% python3 -q
>>> import numpy as np
>>> np.set_printoptions(precision=2, suppress=True, linewidth=100)
>>> M = np.load("sample13.npy")
>>> M
array([[6., 0., 0., 0., 0., 0., 5., 5., 5., 0., 0., 0., 0., 0., 5.],
       [0., 6., 0., 0., 0., 5., 0., 0., 0., 0., 0., 0., 0., 5., 0.],
       [0., 0., 6., 5., 5., 0., 0., 0., 0., 5., 5., 5., 5., 0., 0.],
       [0., 0., 5., 6., 5., 0., 0., 0., 0., 5., 5., 5., 5., 0., 0.],
       [0., 0., 5., 5., 6., 0., 0., 0., 0., 5., 5., 5., 5., 0., 0.],
       [0., 5., 0., 0., 0., 6., 0., 0., 0., 0., 0., 0., 0., 5., 0.],
       [5., 0., 0., 0., 0., 0., 6., 5., 5., 0., 0., 0., 0., 0., 5.],
       [5., 0., 0., 0., 0., 0., 5., 6., 5., 0., 0., 0., 0., 0., 5.],
       [5., 0., 0., 0., 0., 0., 5., 5., 6., 0., 0., 0., 0., 0., 5.],
       [0., 0., 5., 5., 5., 0., 0., 0., 0., 6., 5., 5., 5., 0., 0.],
       [0., 0., 5., 5., 5., 0., 0., 0., 0., 5., 6., 5., 5., 0., 0.],
       [0., 0., 5., 5., 5., 0., 0., 0., 0., 5., 5., 6., 5., 0., 0.],
       [0., 0., 5., 5., 5., 0., 0., 0., 0., 5., 5., 5., 6., 0., 0.],
       [0., 5., 0., 0., 0., 5., 0., 0., 0., 0., 0., 0., 0., 6., 0.],
       [5., 0., 0., 0., 0., 0., 5., 5., 5., 0., 0., 0., 0., 0., 6.]])
>>> U, sv, Vh = np.linalg.svd(M)
>>> np.argmax(sv[:-1] / (sv[1:] + 1e-6)) + 1
np.int64(3)
>>> M2 = U[:, :3] @ np.diag(sv[:3]) @ Vh[:3]
>>> np.linalg.matrix_rank(M2)
np.int64(3)
>>> round(np.linalg.norm(M - M2) / np.linalg.norm(M), 2)
np.float64(0.07)
>>> np.round(np.abs(M - M2).max(), 2)
np.float64(0.86)
>>> u = np.array([2, -3, 3, 2, 3, -2, 2, -2, -3, 1, -1, 0, 0, -3, 2])
>>> M2 = M + np.outer(u, np.eye(15)[3])
>>> np.linalg.matrix_rank(np.linalg.inv(M2) - np.linalg.inv(M), tol=1e-8)
np.int64(1)
>>> np.linalg.matrix_rank(M2 - M)
np.int64(1)
>>> round(np.linalg.det(M2) / np.linalg.det(M), 2), np.round(1 + np.linalg.solve(M, u)[3], 2)
(np.float64(1.89), np.float64(1.89))
